>>> import numpy as np
>>> from numpy import linalg as LA
>>> np.set_printoptions(precision=2, suppress=True, linewidth=140)
>>> A = np.array([[-1.9, 1.9, 0.2],
...     [-0.3, -0.6, -0.7],
...     [-1.2, 0.1, -0.9],
...     [-0.6, 1.4, 0.6],
...     [1.4, -1.7, 0.5],
...     [-1.4, -2.1, -2.3],
...     [-0.5, 0.6, -0.2],
...     [2.1, 0.0, 0.6]])
>>> A
array([[-1.9,  1.9,  0.2],
       [-0.3, -0.6, -0.7],
       [-1.2,  0.1, -0.9],
       [-0.6,  1.4,  0.6],
       [ 1.4, -1.7,  0.5],
       [-1.4, -2.1, -2.3],
       [-0.5,  0.6, -0.2],
       [ 2.1,  0. ,  0.6]])
>>> x0 = np.array([-2, 0, -3])
>>> rhs = A @ x0
>>> np.round(LA.solve(A.T @ A, A.T @ rhs), 2) + 0
array([-2.,  0., -3.])
>>> LA.lstsq(A, rhs)[0]
array([-2.,  0., -3.])
>>> np.round(LA.pinv(A) @ A, 2) + 0
array([[1., 0., 0.],
       [0., 1., 0.],
       [0., 0., 1.]])
>>> rng = np.random.default_rng(613)
>>> rhs = rhs + 0.3 * rng.normal(size=8)
>>> rhs
array([ 3.46,  2.59,  5.12, -0.32, -4.43,  9.38,  1.46, -5.96])
>>> beta, *_ = LA.lstsq(A, rhs)
>>> beta
array([-2.04,  0.07, -2.89])
>>> round(LA.norm(rhs - A @ beta), 2)
np.float64(0.22)
>>> print(beta.round())
[-2.  0. -3.]
>>> np.round(A.T @ (rhs - A @ beta), 2) + 0
array([0., 0., 0.])
>>> proj = A @ LA.solve(A.T @ A, A.T)
>>> proj @ A[:, 0]
array([-1.9, -0.3, -1.2, -0.6,  1.4, -1.4, -0.5,  2.1])
>>> np.round((np.eye(8) - proj) @ A, 2) + 0
array([[0., 0., 0.],
       [0., 0., 0.],
       [0., 0., 0.],
       [0., 0., 0.],
       [0., 0., 0.],
       [0., 0., 0.],
       [0., 0., 0.],
       [0., 0., 0.]])
>>> LA.matrix_rank(np.eye(8) - proj)
np.int64(5)
>>> np.round(LA.eigvalsh(proj), 2) + 0
array([0., 0., 0., 0., 0., 1., 1., 1.])
>>> np.allclose(proj @ proj, proj)
True
>>> q, R = LA.qr(A)
>>> np.abs(np.diag(R))
array([3.75, 3.52, 1.06])
>>> np.round(q @ R, 2) + 0
array([[-1.9,  1.9,  0.2],
       [-0.3, -0.6, -0.7],
       [-1.2,  0.1, -0.9],
       [-0.6,  1.4,  0.6],
       [ 1.4, -1.7,  0.5],
       [-1.4, -2.1, -2.3],
       [-0.5,  0.6, -0.2],
       [ 2.1,  0. ,  0.6]])
>>> round(float(abs(R[0, 0])), 2), round(LA.norm(A[:, 0]), 2)
(3.75, np.float64(3.75))
>>> x0 = np.array([-3, -2, 3])
>>> rhs = A @ x0
>>> beta, lr = np.zeros(3), 1 / LA.norm(A, 2) ** 2
>>> for i in range(4):
...     beta -= lr * A.T @ (A @ beta - rhs)
...     if i % 1 == 0: print(i, round(LA.norm(A @ beta - rhs), 2))
... 
0 3.6
1 3.46
2 3.33
3 3.21
>>> round(float(LA.cond(A)), 2)
5.23
